% ipython --no-banner

In [1]: import numpy as np

In [2]: np.set_printoptions(precision=2, suppress=True, linewidth=140, legacy="1.25")

In [3]: M = np.loadtxt("w.csv", delimiter=",")

In [4]: print(M)
[[-1. -2.  2.  1.  1. -1. -3.]
 [ 0.  1.  0. -2.  0. -1.  3.]
 [ 2.  3.  1. -3.  3.  1. -3.]
 [ 0.  2.  0.  3. -1. -1.  3.]
 [ 2.  2.  3. -2.  1. -2.  1.]
 [ 2. -1.  1.  3.  0.  3.  0.]
 [ 3. -1.  0.  1.  2. -3.  1.]
 [-2.  3.  0.  1.  3.  2.  3.]
 [-3.  1. -3.  0.  0.  3. -3.]
 [-3.  1.  0.  3. -3.  1.  3.]
 [ 0. -3.  1. -3.  2. -3. -2.]
 [ 3.  3.  2. -1. -1.  3.  1.]
 [ 0. -2. -2.  1. -2.  1.  0.]
 [ 0.  0.  0.  3.  1.  1. -3.]
 [-3. -1.  3. -1. -1. -3. -2.]
 [-2. -3.  2. -1. -2.  0.  3.]]

In [5]: gram = np.cov(M, rowvar=False)

In [6]: print(np.argwhere(np.triu(np.abs(np.corrcoef(M.T)) > 0.8, 1)))
[]

In [7]: print(np.argsort(-M.std(axis=0).round(6), kind="stable"))
[6 5 3 1 0 4 2]

In [8]: vec = np.array([2, 3, -2, 3, 1, -3, 3])

In [9]: target = M @ vec

In [10]: print(np.linalg.solve(M.T @ M, M.T @ target))
[ 2.  3. -2.  3.  1. -3.  3.]

In [11]: rng = np.random.default_rng(38)

In [12]: target = target + 0.1 * rng.normal(size=16)

In [13]: print(target)
[-13.86   9.01  -6.97  26.09   8.04  -0.85  19.88  14.09 -14.99   9.13 -14.87   1.09  -4.05  -2.05 -15.98 -13.05]

In [14]: beta, *_ = np.linalg.lstsq(M, target)

In [15]: print(np.round(M.T @ (target - M @ beta), 2) + 0)
[0. 0. 0. 0. 0. 0. 0.]

In [16]: print(np.round(np.linalg.norm(target - M @ beta), 2))
0.28

In [17]: print(beta)
[ 1.99  3.   -1.97  3.01  1.01 -2.99  3.  ]

In [18]: Ac = M - M.mean(axis=0)

In [19]: Uu, s, vt = np.linalg.svd(Ac, full_matrices=False)

In [20]: print(s ** 2 / (s ** 2).sum())
[0.29 0.22 0.2  0.11 0.08 0.06 0.04]

In [21]: print(Ac.mean(axis=0))
[0. 0. 0. 0. 0. 0. 0.]

In [22]: P = M @ np.linalg.solve(M.T @ M, M.T)

In [23]: print(np.allclose(P @ P, P))
True

In [24]: print(np.round(P @ M[:, 2], 2) + 0)
[ 2.  0.  1.  0.  3.  1.  0.  0. -3.  0.  1.  2. -2.  0.  3.  2.]

In [25]: print(np.trace(P))
7.0

In [26]: A = np.array([[-0.89, -0.68, 1.57, -2.45, 2.95, 0.87, 0.87],
    ...:     [-0.99, -0.71, 2.16, -1.65, -0.25, 0.98, -0.97],
    ...:     [-0.18, -0.41, 5.14, -2.44, -2.35, -4.59, -0.89],
    ...:     [-0.25, 1.42, 4.55, -1.56, 0.1, 1.91, 2.69],
    ...:     [4.8, -0.4, 3.29, -3.39, -0.12, -0.47, -0.76],
    ...:     [1.64, -1.67, 1.6, 1.45, -1.81, -1.94, -1.74]])

In [27]: u, g = A[5], A[4]

In [28]: print(round(u @ u, 2))
20.21

In [29]: print(np.round(u @ g, 2))
11.34

In [30]: pr = (u @ g) / (u @ u) * u

In [31]: print(np.round(np.linalg.norm(u + g) ** 2 + np.linalg.norm(u - g) ** 2, 2))
133.07

In [32]: def softmax(z):
    ...:     e = np.exp(z - z.max(axis=-1, keepdims=True))
    ...:     return e / e.sum(axis=-1, keepdims=True)
    ...: 

In [33]: print(np.round(softmax(10 * A[2]), 2) + 0)
[0. 0. 1. 0. 0. 0. 0.]

In [34]: print(softmax(A).sum(axis=1))
[1. 1. 1. 1. 1. 1.]

In [35]: att = A @ A.T / np.sqrt(7)

In [36]: print(softmax(att)[2] @ A)
[-0.18 -0.41  5.14 -2.44 -2.35 -4.59 -0.89]

In [37]: Uu, s, vt = np.linalg.svd(A, full_matrices=False)

In [38]: print(np.abs(Uu[:, 0]).round(6).argmax())
2

In [39]: print(np.round(vt @ vt.T, 2) + 0)
[[1. 0. 0. 0. 0. 0.]
 [0. 1. 0. 0. 0. 0.]
 [0. 0. 1. 0. 0. 0.]
 [0. 0. 0. 1. 0. 0.]
 [0. 0. 0. 0. 1. 0.]
 [0. 0. 0. 0. 0. 1.]]

In [40]: print(np.cumsum(s ** 2) / np.sum(s ** 2))
[0.52 0.77 0.89 0.96 0.99 1.  ]

In [41]: print(s / s[0])
[1.   0.7  0.49 0.34 0.24 0.17]

In [42]: print(np.round(Uu.T @ A @ vt.T, 2) + 0)
[[10.    0.    0.    0.    0.    0.  ]
 [ 0.    7.    0.    0.    0.    0.  ]
 [ 0.    0.    4.9   0.    0.    0.  ]
 [ 0.    0.    0.    3.43  0.    0.  ]
 [ 0.    0.    0.    0.    2.4   0.  ]
 [ 0.    0.    0.    0.    0.    1.68]]

In [43]: print(round(float(np.sqrt((s ** 2).sum())), 2), np.round(np.linalg.norm(A), 2))
13.91 13.91

In [44]: print(np.abs(vt[0]))
[0.24 0.06 0.79 0.45 0.17 0.28 0.05]

In [45]: print(np.allclose(Uu * s @ vt, A))
True

In [46]: arr = np.array([[0, 2, -2, -2, 3],
    ...:     [-1, 0, -3, 1, -3],
    ...:     [-2, 1, -2, 2, 1],
    ...:     [-2, -3, 2, 3, 0],
    ...:     [2, -2, -2, -1, 2],
    ...:     [-1, -2, -3, 2, -3],
    ...:     [-1, -1, 0, 0, 0],
    ...:     [1, -1, 2, -2, -1],
    ...:     [-3, -3, -1, -2, -3],
    ...:     [3, -2, -1, -3, 1],
    ...:     [-2, -3, 0, 0, -1],
    ...:     [3, -1, -2, -1, 1],
    ...:     [3, 2, -1, -3, 0],
    ...:     [2, 0, 3, 1, -3],
    ...:     [-3, 1, 1, -3, 2]])

In [47]: arr[:, 2] = 4 * arr[:, 0]

In [48]: print(arr)
[[  0   2   0  -2   3]
 [ -1   0  -4   1  -3]
 [ -2   1  -8   2   1]
 [ -2  -3  -8   3   0]
 [  2  -2   8  -1   2]
 [ -1  -2  -4   2  -3]
 [ -1  -1  -4   0   0]
 [  1  -1   4  -2  -1]
 [ -3  -3 -12  -2  -3]
 [  3  -2  12  -3   1]
 [ -2  -3  -8   0  -1]
 [  3  -1  12  -1   1]
 [  3   2  12  -3   0]
 [  2   0   8   1  -3]
 [ -3   1 -12  -3   2]]

In [49]: rk = np.linalg.matrix_rank(arr)

In [50]: print(rk)
4

In [51]: null = np.linalg.svd(arr)[2][rk:].T

In [52]: print(np.linalg.matrix_rank(arr.T @ arr), np.linalg.matrix_rank(arr @ arr.T))
4 4

In [53]: print(np.round(null @ null.T, 2) + 0)
[[ 0.94  0.   -0.24  0.    0.  ]
 [ 0.    0.    0.    0.    0.  ]
 [-0.24  0.    0.06  0.    0.  ]
 [ 0.    0.    0.    0.    0.  ]
 [ 0.    0.    0.    0.    0.  ]]

In [54]: print(null.shape)
(5, 1)

In [55]: labels = arr[:, 3] > np.median(arr[:, 3])

In [56]: u = arr[labels].mean(axis=0) - arr[~labels].mean(axis=0)

In [57]: print(np.argsort(-np.abs(u).round(6), kind="stable"))
[2 3 4 0 1]

In [58]: print(((arr - arr.mean(axis=0)) @ u > 0).astype(int))
[0 1 1 1 0 1 1 0 1 0 1 0 0 0 1]

In [59]: print(labels.astype(int))
[0 1 1 1 0 1 1 0 0 0 1 0 0 1 0]

In [60]: d = np.linalg.norm(arr[:, None] - arr[None], axis=-1)

In [61]: print(np.linalg.norm(arr, axis=1))
[ 4.12  5.2   8.6   9.27  8.77  5.83  4.24  4.8  13.23 12.92  8.83 12.49 12.88  8.83 12.92]

In [62]: print(np.flatnonzero(d[13] < d.mean() / 2))
[ 7 13]

In [63]: print((d + 1e9 * np.eye(15)).round(6).argmin(axis=1))
[ 6  5  3 10 11  1  1  4 10 11  3  9 11  7  8]

In [64]: print(np.linalg.matrix_rank(d ** 2))
6

In [65]: print(np.linalg.norm(arr - arr.mean(axis=0), axis=1))
[ 4.55  5.03  8.65  9.    8.91  5.49  3.9   4.7  12.68 13.    8.32 12.72 13.19  9.11 12.68]

In [66]: data = np.loadtxt("block2.csv", delimiter=",")

In [67]: print(data)
[[ 40.  -4. -13. -20.   1. -15.  20.   7.   2.  -3.  14.   6.   6.]
 [ -4.  43.   1.  -2. -18.  16.   0.  -3.   1.   4.  -5.  10. -14.]
 [-13.   1.  52. -15.  -5. -19. -11.   2.   9. -26.  -1.  -4.   2.]
 [-20.  -2. -15.  45.   9.   6. -14.  -4.  12.  17. -34. -16.  16.]
 [  1. -18.  -5.   9.  50.  -5. -13.   4. -30.   0.   7.  -7.  -3.]
 [-15.  16. -19.   6.  -5.  42.   0.  -6. -18.   3.  -4.   5. -20.]
 [ 20.   0. -11. -14. -13.   0.  40.  16.  22.  -1.   4.   8.  -5.]
 [  7.  -3.   2.  -4.   4.  -6.  16.  34.   5. -11. -14.  -4.   7.]
 [  2.   1.   9.  12. -30. -18.  22.   5.  62.   8. -23. -21.  23.]
 [ -3.   4. -26.  17.   0.   3.  -1. -11.   8.  44.   0.  -2.   8.]
 [ 14.  -5.  -1. -34.   7.  -4.   4. -14. -23.   0.  50.  15. -24.]
 [  6.  10.  -4. -16.  -7.   5.   8.  -4. -21.  -2.  15.  50. -18.]
 [  6. -14.   2.  16.  -3. -20.  -5.   7.  23.   8. -24. -18.  35.]]

In [68]: # rows and columns are dependent

In [69]: w, V = np.linalg.eigh(data)

In [70]: vec = np.array([-1, -3, 2, -2, -3, 2, 3, 2, 3, 3, -1, 0, -3])

In [71]: print((np.sign(V[:, -1].round(6)) == np.sign(V[0, -1].round(6))).astype(int))
[1 1 0 0 1 1 1 0 0 0 1 1 0]

In [72]: print(round(float(vec @ data @ vec / (vec @ vec)), 2), round(w[0], 2), round(float(w[-1]), 2))
39.86 -0.0 140.02

In [73]: print(np.linalg.lstsq(data[:-1].T, data[-1])[2])
12

In [74]: print(np.abs(np.diag(np.linalg.qr(data)[1])) > 1e-9)
[ True  True  True  True  True  True  True  True  True  True  True  True False]

In [75]: print(np.unique(data.round(6), axis=0).shape)
(13, 13)

In [76]: Uu, s, vt = np.linalg.svd(data)

In [77]: V = vt[:(s > 1e-8).sum()]

In [78]: vec = data[8] + -1 * data[7] + rng.integers(2) * np.eye(13)[11]

In [79]: print(vec)
[ -5.   4.   7.  16. -34. -12.   6. -29.  57.  19.  -9. -16.  16.]

In [80]: print(np.allclose(V.T @ V @ vec, vec))
False

In [81]: print(np.diag(V.T @ V))
[0.77 0.96 0.9  0.87 0.98 0.92 0.87 0.91 0.97 0.97 0.98 0.99 0.9 ]

In [82]: print(np.linalg.matrix_rank(np.vstack([data, vec])))
13

In [83]: print(np.round(np.linalg.norm(data, 2), 2))
140.02

In [84]: print(round(float(np.linalg.norm(data[11], 1)), 2), np.round(np.linalg.norm(data[11], np.inf), 2))
166.0 50.0

In [85]: print(np.round(np.linalg.norm(data, "nuc"), 2))
587.0

In [86]: print(data[11] @ data[7])
-617.0

In [87]: print(np.round(np.sort(np.abs(np.linalg.eigvals(data))), 2) + 0)
[  0.     0.26   0.91   7.06  16.35  23.74  27.68  36.31  54.    81.01  91.81 107.84 140.02]

In [88]: feats = np.load("arr.npy")

In [89]: print(feats)
[[ 4  4  4  4  4  4  4  4  4  4  4]
 [ 4  8  8  8  8  8  8  8  8  8  8]
 [ 4  8 12 12 12 12 12 12 12 12 12]
 [ 4  8 12 16 16 16 16 16 16 16 16]
 [ 4  8 12 16 20 20 20 20 20 20 20]
 [ 4  8 12 16 20 24 24 24 24 24 24]
 [ 4  8 12 16 20 24 28 28 28 28 28]
 [ 4  8 12 16 20 24 28 32 32 32 32]
 [ 4  8 12 16 20 24 28 32 36 36 36]
 [ 4  8 12 16 20 24 28 32 36 40 40]
 [ 4  8 12 16 20 24 28 32 36 40 44]]

In [90]: T = np.stack([feats, -1 * feats, feats[::-1]])

In [91]: print(T.shape)
(3, 11, 11)

In [92]: print(np.einsum("bij,cij->bc", T, T))
[[ 46816 -46816  32176]
 [-46816  46816 -32176]
 [ 32176 -32176  46816]]

In [93]: print(T.sum(axis=0))
[[ 4  8 12 16 20 24 28 32 36 40 44]
 [ 4  8 12 16 20 24 28 32 36 40 40]
 [ 4  8 12 16 20 24 28 32 36 36 36]
 [ 4  8 12 16 20 24 28 32 32 32 32]
 [ 4  8 12 16 20 24 28 28 28 28 28]
 [ 4  8 12 16 20 24 24 24 24 24 24]
 [ 4  8 12 16 20 20 20 20 20 20 20]
 [ 4  8 12 16 16 16 16 16 16 16 16]
 [ 4  8 12 12 12 12 12 12 12 12 12]
 [ 4  8  8  8  8  8  8  8  8  8  8]
 [ 4  4  4  4  4  4  4  4  4  4  4]]

In [94]: W0 = np.load("run6.npy")

In [95]: print(W0)
[[6. 1. 1. 1. 1. 1. 1. 1. 1. 1. 1. 1. 1. 1. 1.]
 [1. 6. 1. 1. 1. 1. 1. 1. 1. 1. 1. 1. 1. 1. 1.]
 [1. 1. 6. 1. 1. 1. 1. 1. 1. 1. 1. 1. 1. 1. 1.]
 [1. 1. 1. 6. 1. 1. 1. 1. 1. 1. 1. 1. 1. 1. 1.]
 [1. 1. 1. 1. 6. 1. 1. 1. 1. 1. 1. 1. 1. 1. 1.]
 [1. 1. 1. 1. 1. 6. 1. 1. 1. 1. 1. 1. 1. 1. 1.]
 [1. 1. 1. 1. 1. 1. 6. 1. 1. 1. 1. 1. 1. 1. 1.]
 [1. 1. 1. 1. 1. 1. 1. 6. 1. 1. 1. 1. 1. 1. 1.]
 [1. 1. 1. 1. 1. 1. 1. 1. 6. 1. 1. 1. 1. 1. 1.]
 [1. 1. 1. 1. 1. 1. 1. 1. 1. 6. 1. 1. 1. 1. 1.]
 [1. 1. 1. 1. 1. 1. 1. 1. 1. 1. 6. 1. 1. 1. 1.]
 [1. 1. 1. 1. 1. 1. 1. 1. 1. 1. 1. 6. 1. 1. 1.]
 [1. 1. 1. 1. 1. 1. 1. 1. 1. 1. 1. 1. 6. 1. 1.]
 [1. 1. 1. 1. 1. 1. 1. 1. 1. 1. 1. 1. 1. 6. 1.]
 [1. 1. 1. 1. 1. 1. 1. 1. 1. 1. 1. 1. 1. 1. 6.]]

In [96]: vec = np.array([-1, -5, -1, 6, -4, 2, -9, -6, -5, 7, -5, 7, 1, -7, 3])

In [97]: target = W0 @ vec

In [98]: print(target)
[-22. -42. -22.  13. -37.  -7. -62. -47. -42.  18. -42.  18. -12. -52.  -2.]

In [99]: print(np.round(np.linalg.solve(W0, W0[:, 2]), 2) + 0)
[0. 0. 1. 0. 0. 0. 0. 0. 0. 0. 0. 0. 0. 0. 0.]

In [100]: print(np.linalg.solve(W0, 2 * target))
[ -2. -10.  -2.  12.  -8.   4. -18. -12. -10.  14. -10.  14.   2. -14.   6.]

In [101]: print(np.linalg.solve(W0, target + W0[:, 13]))
[-1. -5. -1.  6. -4.  2. -9. -6. -5.  7. -5.  7.  1. -6.  3.]

In [102]: print(np.linalg.solve(W0, target))
[-1. -5. -1.  6. -4.  2. -9. -6. -5.  7. -5.  7.  1. -7.  3.]
